>>> import numpy as np
>>> import numpy.linalg as la
>>> np.set_printoptions(suppress=True, linewidth=200)
>>> def rd(a):
...     return np.round(a, 1) + 0
... 
>>> E = np.loadtxt("data.csv", delimiter=",")
>>> E
array([[-7., -9.,  4.,  8.,  1.,  1., -9.,  0.,  0.],
       [ 9., -3., -7.,  6., -7.,  6.,  0.,  0.,  0.],
       [-1., -1., -6., -9.,  6.,  1.,  7.,  0.,  0.],
       [-2.,  1., -9.,  0.,  2., -5., -5.,  0.,  0.],
       [-9., -6., -7.,  8.,  9., -3., -4.,  0.,  0.],
       [ 3.,  4., -8.,  6.,  5.,  1.,  8.,  0.,  0.],
       [-9.,  9.,  4.,  8.,  8., -3., -8.,  0.,  0.],
       [ 0.,  0.,  0.,  0.,  0.,  0.,  0.,  3., -1.],
       [ 0.,  0.,  0.,  0.,  0.,  0.,  0.,  1.,  0.]])
>>> # splits into 2 blocks
>>> round(np.log10(la.cond(E)))
2
>>> np.argsort(-la.norm(E, axis=0).round(6), kind="stable")[:3]
array([3, 2, 0])
>>> la.cond(E) > 100
np.True_
>>> la.matrix_rank(E, rtol=0.1)
np.int64(7)
>>> rd(la.norm(E, 2) / la.norm(E))
np.float64(0.6)
>>> rd(np.abs(la.svd(E)[2][-1]))
array([0.7, 0.2, 0.2, 0. , 0.6, 0.2, 0.3, 0. , 0. ])
>>> O, Rm = la.qr(E)
>>> O.shape, Rm.shape
((9, 9), (9, 9))
>>> rd(O.T @ O)
array([[1., 0., 0., 0., 0., 0., 0., 0., 0.],
       [0., 1., 0., 0., 0., 0., 0., 0., 0.],
       [0., 0., 1., 0., 0., 0., 0., 0., 0.],
       [0., 0., 0., 1., 0., 0., 0., 0., 0.],
       [0., 0., 0., 0., 1., 0., 0., 0., 0.],
       [0., 0., 0., 0., 0., 1., 0., 0., 0.],
       [0., 0., 0., 0., 0., 0., 1., 0., 0.],
       [0., 0., 0., 0., 0., 0., 0., 1., 0.],
       [0., 0., 0., 0., 0., 0., 0., 0., 1.]])
>>> print(np.trace(O @ O.T))
9.0
>>> rd(np.abs(np.diag(Rm)))
array([17.5, 15. , 17.1, 17. ,  5.7,  3.5,  0.5,  3.2,  0.3])
>>> f = np.array([0, -1, 2, -1, 0, 0, 0, -2, -1])
>>> B = E + np.outer(f, np.eye(9)[1])
>>> la.matrix_rank(B - E)
np.int64(1)
>>> rng = np.random.default_rng(37)
>>> labels = rng.permutation(9)
>>> labels
array([6, 8, 0, 1, 3, 5, 7, 4, 2])
>>> B = E[labels][:, labels]
>>> print(np.diag(B))
[-8.  0. -7. -3.  0.  1.  3.  9. -6.]
>>> print(rd(la.det(B)), rd(la.det(E[labels])))
-701269.0 701269.0
>>> np.allclose(B, E)
False
>>> print(B)
[[-8.  0. -9.  9.  8. -3.  0.  8.  4.]
 [ 0.  0.  0.  0.  0.  0.  1.  0.  0.]
 [-9.  0. -7. -9.  8.  1.  0.  1.  4.]
 [ 0.  0.  9. -3.  6.  6.  0. -7. -7.]
 [-5.  0. -2.  1.  0. -5.  0.  2. -9.]
 [ 8.  0.  3.  4.  6.  1.  0.  5. -8.]
 [ 0. -1.  0.  0.  0.  0.  3.  0.  0.]
 [-4.  0. -9. -6.  8. -3.  0.  9. -7.]
 [ 7.  0. -1. -1. -9.  1.  0.  6. -6.]]
>>> data = np.loadtxt("arr.csv", delimiter=",")
>>> print(rd(data))
[[ 0.6  0.2  0.2  0.3  0.3  0.1  0.7  0.4  0.6]
 [ 0.2  0.4  1.  -0.3 -0.3  0.5 -0.8 -0.2 -0.5]
 [ 0.2  1.  -0.9 -0.5  0.2 -0.9  0.2 -0.3 -0.3]
 [ 0.3 -0.3 -0.5  0.4 -0.5 -0.6 -0.5  0.4  0.1]
 [ 0.3 -0.3  0.2 -0.5  0.2 -0.3  0.2 -0.5 -0.5]
 [ 0.1  0.5 -0.9 -0.6 -0.3  0.9 -0.6  0.  -0.4]
 [ 0.7 -0.8  0.2 -0.5  0.2 -0.6  0.1 -0.6 -0.7]
 [ 0.4 -0.2 -0.3  0.4 -0.5  0.  -0.6  0.6 -0.4]
 [ 0.6 -0.5 -0.3  0.1 -0.5 -0.4 -0.7 -0.4  0.6]]
>>> # symmetric
>>> w, V = la.eigh(data)
>>> np.unique(w.round(6) + 0, return_counts=True)[1]
array([2, 2, 3, 2])
>>> rd(V @ np.diag(w) @ V.T)
array([[ 0.6,  0.2,  0.2,  0.3,  0.3,  0.1,  0.7,  0.4,  0.6],
       [ 0.2,  0.4,  1. , -0.3, -0.3,  0.5, -0.8, -0.2, -0.5],
       [ 0.2,  1. , -0.9, -0.5,  0.2, -0.9,  0.2, -0.3, -0.3],
       [ 0.3, -0.3, -0.5,  0.4, -0.5, -0.6, -0.5,  0.4,  0.1],
       [ 0.3, -0.3,  0.2, -0.5,  0.2, -0.3,  0.2, -0.5, -0.5],
       [ 0.1,  0.5, -0.9, -0.6, -0.3,  0.9, -0.6,  0. , -0.4],
       [ 0.7, -0.8,  0.2, -0.5,  0.2, -0.6,  0.1, -0.6, -0.7],
       [ 0.4, -0.2, -0.3,  0.4, -0.5,  0. , -0.6,  0.6, -0.4],
       [ 0.6, -0.5, -0.3,  0.1, -0.5, -0.4, -0.7, -0.4,  0.6]])
>>> print(rd(V.T @ V))
[[1. 0. 0. 0. 0. 0. 0. 0. 0.]
 [0. 1. 0. 0. 0. 0. 0. 0. 0.]
 [0. 0. 1. 0. 0. 0. 0. 0. 0.]
 [0. 0. 0. 1. 0. 0. 0. 0. 0.]
 [0. 0. 0. 0. 1. 0. 0. 0. 0.]
 [0. 0. 0. 0. 0. 1. 0. 0. 0.]
 [0. 0. 0. 0. 0. 0. 1. 0. 0.]
 [0. 0. 0. 0. 0. 0. 0. 1. 0.]
 [0. 0. 0. 0. 0. 0. 0. 0. 1.]]
>>> rd(w.sum()), rd(np.trace(data))
(np.float64(3.0), np.float64(3.0))
>>> print(rd(w))
[-2. -2.  0.  0.  1.  1.  1.  2.  2.]
>>> rd(la.svd(data, compute_uv=False))
array([2., 2., 2., 2., 1., 1., 1., 0., 0.])
>>> rd(la.eigvalsh(data @ data))
array([0., 0., 1., 1., 1., 4., 4., 4., 4.])
>>> rd(la.eigvalsh(data + 4 * np.eye(9)))
array([2., 2., 4., 4., 5., 5., 5., 6., 6.])
>>> rk = la.matrix_rank(data)
>>> rk
np.int64(7)
>>> N = la.svd(data)[2][rk:].T
>>> rd(N @ N.T)
array([[ 0. ,  0. ,  0. ,  0.1,  0.1,  0. ,  0. ,  0. ,  0. ],
       [ 0. ,  0. ,  0. ,  0.1,  0. ,  0. ,  0. , -0.1,  0. ],
       [ 0. ,  0. ,  0. , -0.1,  0. ,  0. ,  0. ,  0.1,  0. ],
       [ 0.1,  0.1, -0.1,  0.6,  0.1,  0.1,  0. , -0.4, -0.2],
       [ 0.1,  0. ,  0. ,  0.1,  0.7,  0. , -0.4,  0.1,  0. ],
       [ 0. ,  0. ,  0. ,  0.1,  0. ,  0. ,  0. , -0.1,  0. ],
       [ 0. ,  0. ,  0. ,  0. , -0.4,  0. ,  0.3, -0.1,  0. ],
       [ 0. , -0.1,  0.1, -0.4,  0.1, -0.1, -0.1,  0.3,  0.2],
       [ 0. ,  0. ,  0. , -0.2,  0. ,  0. ,  0. ,  0.2,  0.1]])
>>> [int(la.matrix_rank(np.delete(data, i, axis=0))) for i in range(9)]
[7, 7, 7, 7, 7, 7, 7, 7, 7]
>>> print([int(la.matrix_rank(data[:, :j + 1])) for j in range(9)])
[1, 2, 3, 4, 5, 6, 7, 7, 7]
>>> N.shape
(9, 2)
>>> [int(la.matrix_rank(data[:i])) for i in range(1, len(data) + 1)]
[1, 2, 3, 4, 5, 6, 7, 7, 7]
>>> np.allclose(data @ N, 0)
True
>>> print(la.matrix_rank(data.T @ data), la.matrix_rank(data @ data.T))
7 7
